$ ipython --no-banner

In [1]: import numpy as np

In [2]: import numpy.linalg as la

In [3]: np.set_printoptions(precision=4, suppress=True, linewidth=100, floatmode="fixed")

In [4]: mat = np.load("block2.npy")

In [5]: mat
Out[5]: 
array([[0, 0, 2, 2, 0, 1, 0, 0, 1, 1, 1, 1, 2],
       [2, 0, 0, 2, 2, 0, 1, 0, 0, 1, 1, 1, 1],
       [1, 2, 0, 0, 2, 2, 0, 1, 0, 0, 1, 1, 1],
       [1, 1, 2, 0, 0, 2, 2, 0, 1, 0, 0, 1, 1],
       [1, 1, 1, 2, 0, 0, 2, 2, 0, 1, 0, 0, 1],
       [1, 1, 1, 1, 2, 0, 0, 2, 2, 0, 1, 0, 0],
       [0, 1, 1, 1, 1, 2, 0, 0, 2, 2, 0, 1, 0],
       [0, 0, 1, 1, 1, 1, 2, 0, 0, 2, 2, 0, 1],
       [1, 0, 0, 1, 1, 1, 1, 2, 0, 0, 2, 2, 0],
       [0, 1, 0, 0, 1, 1, 1, 1, 2, 0, 0, 2, 2],
       [2, 0, 1, 0, 0, 1, 1, 1, 1, 2, 0, 0, 2],
       [2, 2, 0, 1, 0, 0, 1, 1, 1, 1, 2, 0, 0],
       [0, 2, 2, 0, 1, 0, 0, 1, 1, 1, 1, 2, 0]])

In [6]: np.allclose(mat @ mat.T, mat.T @ mat)
Out[6]: True

In [7]: Y = mat / la.norm(mat, axis=1, keepdims=True)

In [8]: C2 = Y @ Y.T

In [9]: (C2 - 2 * np.eye(13)).round(6).argmax(axis=1)
Out[9]: array([ 6,  7,  8,  9, 10, 11,  0,  0,  1,  2,  3,  4,  5])

In [10]: la.norm(Y, axis=1)
Out[10]: 
array([1.0000, 1.0000, 1.0000, 1.0000, 1.0000, 1.0000, 1.0000, 1.0000, 1.0000, 1.0000, 1.0000,
       1.0000, 1.0000])

In [11]: vec = np.array([-2, 0, 1, 1, -3, 2, -1, -1, -1, 1, 0, 2, 0])

In [12]: mat @ np.ones(13)
Out[12]: 
array([11.0000, 11.0000, 11.0000, 11.0000, 11.0000, 11.0000, 11.0000, 11.0000, 11.0000, 11.0000,
       11.0000, 11.0000, 11.0000])

In [13]: np.einsum("ij,j->i", mat, vec)
Out[13]: array([  8,  -6,  -3,   3,  -2, -10,   5,   1,  -1,  -1,  -2,  -5,   2])

In [14]: mat @ np.eye(13)[4]
Out[14]: 
array([0.0000, 2.0000, 2.0000, 0.0000, 0.0000, 2.0000, 1.0000, 1.0000, 1.0000, 1.0000, 0.0000,
       0.0000, 1.0000])

In [15]: la.norm(mat @ vec) <= la.norm(mat, 2) * la.norm(vec) + 1e-9
Out[15]: np.True_

In [16]: (mat * vec).sum(axis=1)
Out[16]: array([  8,  -6,  -3,   3,  -2, -10,   5,   1,  -1,  -1,  -2,  -5,   2])

In [17]: A = np.load("arr.npy")

In [18]: A
Out[18]: 
array([[3.0000, 1.0000, 1.0000, 1.0000],
       [1.0000, 3.0000, 1.0000, 1.0000],
       [1.0000, 1.0000, 3.0000, 1.0000],
       [1.0000, 1.0000, 1.0000, 3.0000]])

In [19]: Lm = la.cholesky(A)

In [20]: A / np.sqrt(np.outer(np.diag(A), np.diag(A)))
Out[20]: 
array([[1.0000, 0.3333, 0.3333, 0.3333],
       [0.3333, 1.0000, 0.3333, 0.3333],
       [0.3333, 0.3333, 1.0000, 0.3333],
       [0.3333, 0.3333, 0.3333, 1.0000]])

In [21]: Lm @ Lm.T
Out[21]: 
array([[3.0000, 1.0000, 1.0000, 1.0000],
       [1.0000, 3.0000, 1.0000, 1.0000],
       [1.0000, 1.0000, 3.0000, 1.0000],
       [1.0000, 1.0000, 1.0000, 3.0000]])

In [22]: np.diag(Lm) ** 2
Out[22]: array([3.0000, 2.6667, 2.5000, 2.4000])

In [23]: round(np.prod(np.diag(Lm)) ** 2, 4), np.round(la.det(A), 4)
Out[23]: (np.float64(48.0), np.float64(48.0))

In [24]: la.eigvalsh(A).min() > 0
Out[24]: np.True_
